$ ipython --no-banner

In [1]: import numpy as np

In [2]: np.set_printoptions(precision=2, suppress=True, linewidth=160)

In [3]: rd = lambda a: np.round(a, 2) + 0

In [4]: E = np.array([[1.99, -0.33, -0.18],
   ...:     [-0.6, -1.01, 0.31],
   ...:     [-1.61, 0.66, 2.95],
   ...:     [2.99, 1.45, 2.89],
   ...:     [0.45, -2.59, -0.85],
   ...:     [-6.52, -4.64, 1.46],
   ...:     [-3.28, -4.14, -5.41],
   ...:     [-0.44, -3.89, -1.49],
   ...:     [0.72, 0.49, -3.65],
   ...:     [-0.95, -2.81, -0.98],
   ...:     [3.25, 3.75, 3.44],
   ...:     [2.91, 0.6, 0.16],
   ...:     [-2.6, 1.91, 1.33],
   ...:     [-6.89, -3.02, -3.87],
   ...:     [0.01, -1.56, -0.6],
   ...:     [-1.77, -0.48, 0.54],
   ...:     [-8.91, -3.79, -2.02],
   ...:     [-0.17, 2.6, 0.81],
   ...:     [-3.57, -2.51, -2.45],
   ...:     [-1.72, -2.83, 1.19],
   ...:     [-3.94, 1.33, 1.52]])

In [5]: E
Out[5]: 
array([[ 1.99, -0.33, -0.18],
       [-0.6 , -1.01,  0.31],
       [-1.61,  0.66,  2.95],
       [ 2.99,  1.45,  2.89],
       [ 0.45, -2.59, -0.85],
       [-6.52, -4.64,  1.46],
       [-3.28, -4.14, -5.41],
       [-0.44, -3.89, -1.49],
       [ 0.72,  0.49, -3.65],
       [-0.95, -2.81, -0.98],
       [ 3.25,  3.75,  3.44],
       [ 2.91,  0.6 ,  0.16],
       [-2.6 ,  1.91,  1.33],
       [-6.89, -3.02, -3.87],
       [ 0.01, -1.56, -0.6 ],
       [-1.77, -0.48,  0.54],
       [-8.91, -3.79, -2.02],
       [-0.17,  2.6 ,  0.81],
       [-3.57, -2.51, -2.45],
       [-1.72, -2.83,  1.19],
       [-3.94,  1.33,  1.52]])

In [6]: rng = np.random.default_rng(4058)

In [7]: z = rng.permutation(3)

In [8]: Y = E[:, z] * rng.choice([-1, 1], 3)

In [9]: Y
Out[9]: 
array([[-1.99, -0.18,  0.33],
       [ 0.6 ,  0.31,  1.01],
       [ 1.61,  2.95, -0.66],
       [-2.99,  2.89, -1.45],
       [-0.45, -0.85,  2.59],
       [ 6.52,  1.46,  4.64],
       [ 3.28, -5.41,  4.14],
       [ 0.44, -1.49,  3.89],
       [-0.72, -3.65, -0.49],
       [ 0.95, -0.98,  2.81],
       [-3.25,  3.44, -3.75],
       [-2.91,  0.16, -0.6 ],
       [ 2.6 ,  1.33, -1.91],
       [ 6.89, -3.87,  3.02],
       [-0.01, -0.6 ,  1.56],
       [ 1.77,  0.54,  0.48],
       [ 8.91, -2.02,  3.79],
       [ 0.17,  0.81, -2.6 ],
       [ 3.57, -2.45,  2.51],
       [ 1.72,  1.19,  2.83],
       [ 3.94,  1.52, -1.33]])

In [10]: left, _, VT = np.linalg.svd(E.T @ Y)

In [11]: z
Out[11]: array([0, 2, 1])

In [12]: rd(left @ VT)
Out[12]: 
array([[-1.,  0.,  0.],
       [ 0.,  0., -1.],
       [ 0.,  1.,  0.]])

In [13]: rd(np.linalg.lstsq(E, Y)[0])
Out[13]: 
array([[-1.,  0.,  0.],
       [ 0.,  0., -1.],
       [ 0.,  1.,  0.]])

In [14]: Z = E[[14, 20]].astype(float)

In [15]: for _ in range(6):
    ...:     z = np.linalg.norm(E[:, None] - Z, axis=-1).argmin(axis=1)
    ...:     Z = np.array([E[z == j].mean(axis=0) for j in range(2)])
    ...: 

In [16]: z
Out[16]: array([0, 0, 0, 0, 0, 1, 1, 0, 0, 0, 0, 0, 0, 1, 0, 0, 1, 0, 1, 0, 0])

In [17]: np.abs(Z[1] - Z[0]).argmax()
Out[17]: np.int64(0)

In [18]: rd(Z)
Out[18]: 
array([[-0.09, -0.17,  0.46],
       [-5.83, -3.62, -2.46]])

In [19]: rd(Z[1] - Z[0])
Out[19]: array([-5.74, -3.45, -2.92])

In [20]: feats = np.loadtxt("test11.csv", delimiter=",")

In [21]: feats
Out[21]: 
array([[  6.59, -12.44,   3.1 ,  -3.69,   5.73,   3.35,   1.21],
       [  7.48, -14.09,   3.96,  -4.77,   6.52,   3.27,   1.54],
       [ -4.18,   9.04,   0.57,  -3.56,  -2.34,  -7.86,   0.61],
       [ -1.39,   0.68,  -5.62,  11.88,  -3.56,   9.79,  -2.82],
       [ -1.86,   3.18,  -1.34,   2.16,  -1.78,   0.21,  -0.61],
       [ -4.48,  12.67,   8.09, -20.66,   0.88, -24.28,   4.41],
       [  3.85, -10.  ,  -4.7 ,  12.63,   0.3 ,  16.1 ,  -2.69],
       [  6.02, -13.3 ,  -1.78,   7.12,   3.08,  13.02,  -1.38],
       [ -4.19,  11.25,   6.38, -16.68,   0.31, -20.19,   3.6 ],
       [  4.39,  -6.82,   5.94, -11.24,   5.57,  -5.97,   2.86],
       [ -2.92,   4.99,  -2.91,   4.99,  -3.1 ,   1.69,  -1.3 ],
       [  4.51,  -7.93,   3.47,  -5.63,   4.55,  -0.56,   1.39],
       [  1.33,  -1.78,   2.35,  -4.44,   1.92,  -3.  ,   1.09],
       [ -3.71,   7.57,  -0.36,  -1.29,  -2.5 ,  -4.98,   0.13],
       [  6.2 , -12.29,   1.62,  -0.32,   4.59,   6.15,   0.32],
       [ -6.8 ,  12.65,  -4.05,   5.36,  -6.14,  -2.04,  -1.67],
       [  8.15, -14.32,   6.31,  -9.88,   8.09,  -0.87,   2.72],
       [  2.14,  -3.35,   3.  ,  -5.63,   2.84,  -3.01,   1.36],
       [  5.42,  -9.72,   4.15,  -6.61,   5.31,  -0.62,   1.84],
       [ -1.38,   0.72,  -5.63,  11.89,  -3.54,   9.83,  -2.83],
       [  3.31,  -9.7 ,  -7.14,  17.91,  -1.28,  20.23,  -3.89],
       [ -3.51,   7.59,   0.49,  -2.96,  -2.03,  -6.5 ,   0.49],
       [ -4.61,   6.93,  -6.82,  12.88,  -6.09,   7.36,  -3.27],
       [  2.36,  -5.76,  -1.96,   5.78,   0.59,   8.  ,  -1.22],
       [ -2.12,   6.81,   6.15, -14.89,   1.44, -16.34,   3.26],
       [  4.92, -11.72,  -3.22,   9.87,   1.73,  14.7 ,  -1.97],
       [ -6.03,  13.43,   1.73,  -7.1 ,  -3.13, -13.14,   1.31],
       [  0.48,  -3.74,  -6.69,  15.48,  -2.72,  15.1 ,  -3.41],
       [ -4.71,  10.49,   1.44,  -5.88,  -2.31, -10.42,   1.04],
       [  3.8 ,  -7.56,   0.33,   1.23,   2.53,   5.13,   0.01],
       [  4.93, -12.73,  -6.53,  17.2 ,   0.16,  21.43,  -3.75],
       [  0.45,  -1.45,  -0.84,   2.41,  -0.1 ,   2.79,  -0.52]])

In [22]: th = np.radians(30)

In [23]: r_ = np.eye(7)

In [24]: r_[5, 5] = r_[3, 3] = np.cos(th)

In [25]: r_[5, 3], r_[3, 5] = -np.sin(th), np.sin(th)

In [26]: rd(r_)
Out[26]: 
array([[ 1.  ,  0.  ,  0.  ,  0.  ,  0.  ,  0.  ,  0.  ],
       [ 0.  ,  1.  ,  0.  ,  0.  ,  0.  ,  0.  ,  0.  ],
       [ 0.  ,  0.  ,  1.  ,  0.  ,  0.  ,  0.  ,  0.  ],
       [ 0.  ,  0.  ,  0.  ,  0.87,  0.  ,  0.5 ,  0.  ],
       [ 0.  ,  0.  ,  0.  ,  0.  ,  1.  ,  0.  ,  0.  ],
       [ 0.  ,  0.  ,  0.  , -0.5 ,  0.  ,  0.87,  0.  ],
       [ 0.  ,  0.  ,  0.  ,  0.  ,  0.  ,  0.  ,  1.  ]])

In [27]: Y = feats @ r_.T

In [28]: rd(np.abs(Y - feats).max(axis=0))
Out[28]: array([ 0.  ,  0.  ,  0.  ,  9.37,  0.  , 13.58,  0.  ])

In [29]: rd(np.linalg.det(r_)), rd(np.trace(r_))
Out[29]: (np.float64(1.0), np.float64(6.73))

In [30]: K = np.load("dump.npy")

In [31]: K
Out[31]: 
array([[2, 3, 2, 3, 2, 3],
       [2, 3, 2, 3, 2, 3],
       [1, 0, 1, 0, 1, 0],
       [2, 3, 2, 3, 2, 3],
       [2, 3, 2, 3, 2, 3],
       [1, 0, 1, 0, 1, 0]])

In [32]: # columns 0 and 2 are equal

In [33]: [round(float(x), 2) for x in np.linalg.svd(K, compute_uv=False)[:3]]
Out[33]: [12.57, 2.03, 0.0]

In [34]: np.argsort(-np.linalg.norm(K, axis=0).round(6), kind="stable")[:3]
Out[34]: array([1, 3, 5])

In [35]: np.linalg.cond(K) > 100
Out[35]: np.True_

In [36]: np.linalg.matrix_rank(K, rtol=0.1)
Out[36]: np.int64(2)

In [37]: z = rng.permutation(6)

In [38]: z
Out[38]: array([4, 2, 0, 1, 3, 5])

In [39]: Y = K[z][:, z]

In [40]: np.allclose(Y, K)
Out[40]: False

In [41]: m1 = np.load("layer19.npy")

In [42]: m1
Out[42]: 
array([[ 0,  1,  0, -3],
       [-1,  0,  2,  1],
       [ 0, -2,  0,  3],
       [ 3, -1, -3,  0]])

In [43]: # skew-symmetric

In [44]: hat = np.triu(np.array([[-3, 0, -3, 3], [-3, -1, -3, -3], [1, -1, -3, 3], [-1, 0, -3, 0]]), 1) + np.eye(4)

In [45]: Y = hat @ m1 @ np.linalg.inv(hat)

In [46]: np.trace(Y), np.trace(m1)
Out[46]: (np.float64(0.0), np.int64(0))

In [47]: rd(np.poly(Y))
Out[47]: array([ 1.,  0., 24.,  0.,  9.])

In [48]: F = np.load("data.npy")

In [49]: rd(F)
Out[49]: 
array([[-9.56, -5.32, -3.38,  2.42,  3.28],
       [-8.56, -4.85, -2.98,  2.24,  2.98],
       [-2.66, -1.8 , -0.91,  0.9 ,  0.85],
       [-1.84, -1.3 , -0.7 ,  0.64,  0.47],
       [-1.63, -1.16, -0.65,  0.56,  0.37],
       [-1.47, -1.06, -0.62,  0.5 ,  0.29],
       [-1.44, -1.04, -0.62,  0.49,  0.28],
       [-0.59, -0.4 , -0.42,  0.13, -0.1 ],
       [-0.52, -0.35, -0.39,  0.1 , -0.12],
       [-0.52, -0.34, -0.39,  0.1 , -0.12],
       [-0.43, -0.27, -0.35,  0.07, -0.12],
       [-0.43, -0.27, -0.35,  0.06, -0.12],
       [ 0.5 ,  0.21,  0.53,  0.04,  0.28],
       [ 0.56,  0.23,  0.6 ,  0.05,  0.31],
       [ 1.77,  0.59,  1.89,  0.23,  0.95],
       [ 2.01,  0.66,  2.14,  0.27,  1.07],
       [ 2.27,  0.73,  2.4 ,  0.31,  1.18],
       [ 3.42,  1.05,  3.57,  0.49,  1.68],
       [ 3.56,  1.08,  3.71,  0.51,  1.74],
       [ 4.14,  1.24,  4.28,  0.6 ,  1.97],
       [ 8.64,  2.44,  8.51,  1.21,  3.53],
       [12.14,  3.38, 11.68,  1.64,  4.56],
       [23.11,  6.39, 21.21,  2.81,  7.3 ],
       [30.06,  8.33, 27.06,  3.47,  8.8 ]])

In [50]: # null space of dimension 2

In [51]: Z = F[[2, 18]].astype(float)

In [52]: for _ in range(3):
    ...:     z = np.linalg.norm(F[:, None] - Z, axis=-1).argmin(axis=1)
    ...:     Z = np.array([F[z == j].mean(axis=0) for j in range(2)])
    ...: 

In [53]: z
Out[53]: array([0, 0, 0, 0, 0, 0, 0, 0, 0, 0, 0, 0, 0, 0, 0, 0, 0, 0, 0, 0, 1, 1, 1, 1])

In [54]: np.abs(Z[1] - Z[0]).argmax()
Out[54]: np.int64(0)

In [55]: rd(Z)
Out[55]: 
array([[-0.57, -0.62,  0.37,  0.53,  0.86],
       [18.49,  5.13, 17.12,  2.28,  6.05]])

In [56]: W0 = np.array([[0, 11, 5, 1, 1],
    ...:     [-5, 8, -3, 4, 4],
    ...:     [-2, 3, 1, -3, -3],
    ...:     [-4, 4, -2, 0, 0],
    ...:     [-3, 4, -3, 4, 4],
    ...:     [-4, 1, -3, -1, -1],
    ...:     [-4, 8, 0, 0, 0],
    ...:     [-1, 1, 0, -1, -1]])

In [57]: W0
Out[57]: 
array([[ 0, 11,  5,  1,  1],
       [-5,  8, -3,  4,  4],
       [-2,  3,  1, -3, -3],
       [-4,  4, -2,  0,  0],
       [-3,  4, -3,  4,  4],
       [-4,  1, -3, -1, -1],
       [-4,  8,  0,  0,  0],
       [-1,  1,  0, -1, -1]])

In [58]: # column 4 repeats column 3

In [59]: blk = np.stack([W0, -2 * W0, W0[::-1]])

In [60]: rd(np.linalg.norm(blk, axis=(1, 2)))
Out[60]: array([22.89, 45.78, 22.89])

In [61]: np.linalg.matrix_rank(blk)
Out[61]: array([3, 3, 3])

In [62]: blk.shape
Out[62]: (3, 8, 5)

In [63]: blk.sum(axis=0)
Out[63]: 
array([[ -1, -10,  -5,  -2,  -2],
       [  1,   0,   3,  -4,  -4],
       [ -2,  -2,  -4,   2,   2],
       [  1,   0,  -1,   4,   4],
       [ -1,   0,   1,  -4,  -4],
       [  2,   2,   4,  -2,  -2],
       [ -1,   0,  -3,   4,   4],
       [  1,  10,   5,   2,   2]])

In [64]: mat = np.load("sample11.npy")

In [65]: mat
Out[65]: 
array([[ 2.3,  2. ,  2. ],
       [-1. ,  2.3, -2. ],
       [ 2. ,  2. ,  2.3]])

In [66]: hat = np.triu(np.array([[0, 2, 6], [6, 6, 0], [5, 1, 4]]), 1) + np.eye(3)

In [67]: Y = hat @ mat @ np.linalg.inv(hat)

In [68]: rd(np.poly(Y))
Out[68]: array([ 1.  , -6.9 , 17.87, -4.77])

In [69]: np.linalg.matrix_rank(Y)
Out[69]: np.int64(3)

In [70]: rd(Y)
Out[70]: 
array([[ 12.3,  -6. , -62. ],
       [ -1. ,   4.3,   4. ],
       [  2. ,  -2. ,  -9.7]])

In [71]: rd(hat @ mat - mat @ hat)
Out[71]: 
array([[ 10.,  12.,  -4.],
       [  0.,   2.,   6.],
       [  0.,  -4., -12.]])

In [72]: O = mat.astype(float).copy()

In [73]: for j in range(3):
    ...:     O[:, j] -= O[:, :j] @ (O[:, :j].T @ O[:, j])
    ...:     O[:, j] /= np.linalg.norm(O[:, j])
    ...: 

In [74]: rd(O)
Out[74]: 
array([[ 0.72,  0.19, -0.67],
       [-0.31,  0.95, -0.06],
       [ 0.62,  0.25,  0.74]])

In [75]: rd(np.einsum("ii->", mat))
Out[75]: np.float64(6.9)

In [76]: rd(np.linalg.det(mat[::-1]))
Out[76]: np.float64(-4.77)

In [77]: blk = np.stack([mat, 4 * mat, mat[::-1]])

In [78]: rd(np.linalg.norm(blk, axis=(1, 2)))
Out[78]: array([ 6.07, 24.29,  6.07])

In [79]: blk.shape
Out[79]: (3, 3, 3)

In [80]: np.linalg.matrix_rank(blk)
Out[80]: array([3, 3, 3])

In [81]: np.linalg.matrix_rank(blk.reshape(3, -1))
Out[81]: np.int64(2)

In [82]: blk.sum(axis=0)
Out[82]: 
array([[ 13.5,  12. ,  12.3],
       [ -6. ,  13.8, -12. ],
       [ 12.3,  12. ,  13.5]])

In [83]: J = np.load("arr.npy")

In [84]: J
Out[84]: 
array([[ 1, -1,  1, -1],
       [ 1,  1,  1,  1],
       [ 1, -1,  1, -1],
       [ 1,  1,  1,  1]])

In [85]: # column 2 repeats column 0

In [86]: Y = J / np.linalg.norm(J, axis=1, keepdims=True)

In [87]: C2 = Y @ Y.T

In [88]: (np.abs(C2) > 0.9).astype(int)
Out[88]: 
array([[1, 0, 1, 0],
       [0, 1, 0, 1],
       [1, 0, 1, 0],
       [0, 1, 0, 1]])

In [89]: rd(np.linalg.norm(Y, axis=1))
Out[89]: array([1., 1., 1., 1.])

In [90]: C2[0]
Out[90]: array([1., 0., 1., 0.])

In [91]: np.linalg.norm(J, axis=1).argmax()
Out[91]: np.int64(0)

In [92]: rd(np.linalg.norm(J[2] - J[3]))
Out[92]: np.float64(2.83)
